$ ipython --no-banner

In [1]: import numpy as np

In [2]: np.set_printoptions(precision=2, suppress=True, linewidth=160, sign=" ")

In [3]: mat = np.loadtxt("arr.csv", delimiter=",")

In [4]: mat
Out[4]: 
array([[ -0.3,  -1.1,   0. ,  -1.5,  -0.6,  -1.7],
       [ -0.5,  -0.1,  -0.7,  -0.7,   1.1,   1.5],
       [  0.8,  -0.7,   1.7,  -0.1,  -0.8,  -0.3],
       [  0.4,   1.5,   0.7,  -0.4,   0.9,  -0.6],
       [ -0.7,  -1.3,  -0.2,  -0.8,  -0.9,  -0.1],
       [  0.5,  -0.8,  -2.6,   1.1,  -2.1,  -0.6],
       [ -0.4,   0. ,   0. ,  -1.2,   1. ,   1.3],
       [ -1.3,   0.7,   0.1,   1. ,  -1.3,   0.9],
       [  0.2,  -0.2,   1.8,  -0.9,   0.6,   0.7],
       [ -0.9,   0.1,   0.6,   0.3,  -0.8,  -0.6],
       [ -1. ,   0.3,   0.5,  -0.5,   0.2,   0. ],
       [ -1.1,   1.1,  -0.4,  -1.4,  -1.7,  -0.8],
       [  0.6,   0.6,  -0.4,  -1.4,   0.6,  -0.7],
       [ -0.9,   0.2,   1. ,   1. ,  -0.5,   1. ],
       [  0.4,  -0.2,   1.1,   0.7,  -0.4,   0.1],
       [  0.9,   1.3,  -0.5,   0.4,   0.6,   0.4],
       [ -1.2,   1. ,   0.8,  -1.6,  -0.3,   1.4],
       [ -0.3,  -1.4,   0.8,  -1.2,  -0.1,  -0.8],
       [ -0.2,  -1.6,   2.3,  -1. ,   1.2,   0.1],
       [ -0.5,   0.9,   0.9,   0.7,   0.3,  -0.1],
       [ -1.2,   2.7,  -0.8,   2.2,   1.2,   0.7],
       [ -0.5,  -0.8,   0.6,   2.3,   0.6,   0.6],
       [  0.9,  -0.5,  -0.7,  -1.7,   0.5,   2. ],
       [ -1.7,  -2.2,  -0.4,  -0.3,  -2.4,   0.7],
       [ 17. ,   7. ,  13. ,   8. , -20. ,   3. ],
       [ -0.8,  -0.8,  -1.2,  -0.3,  -0.7,  -0.1],
       [ -2.6,   0.6,   0.2,  -1. ,  -1.1,   0.1],
       [  0.1,   0.2,  -0.3,   0. ,   0.2,  -2.2],
       [  0.4,   1. ,   0. ,  -0.1,  -0.3,   1.3],
       [ -0.5,   0.5,   0.1,   1.2,   0.1,  -0.4],
       [  0. ,   0.4,   0. ,   3.1,   1.1,  -0.8],
       [  0.5,  -0.5,   0.4,  -0.4,   1.4,   1.4],
       [ -0.4,  -0.2,   0.9,   0.6,  -2.7,  -0.3],
       [  0.4,   0.6,   0.7,   1.4,  -1.8,  -2.3],
       [ -1.2,  -1.1,  -0.3,   0.7,   0.1,   0.7],
       [ -0.9,  -0.3,   0.2,   0.3,  -0.4,  -0.2],
       [ -1.8,  -0.6,  -0.8,   0.4,   0.1,  -0.4]])

In [5]: Xc = mat - mat.mean(axis=0)

In [6]: evecs = np.linalg.svd(Xc)[2][:1]

In [7]: out = Xc - Xc @ evecs.T @ evecs

In [8]: np.linalg.norm(out, axis=1).round(6).argmax()
Out[8]: np.int64(20)

In [9]: np.cov(Xc @ evecs.T, rowvar=False)
Out[9]: array( 27.14)
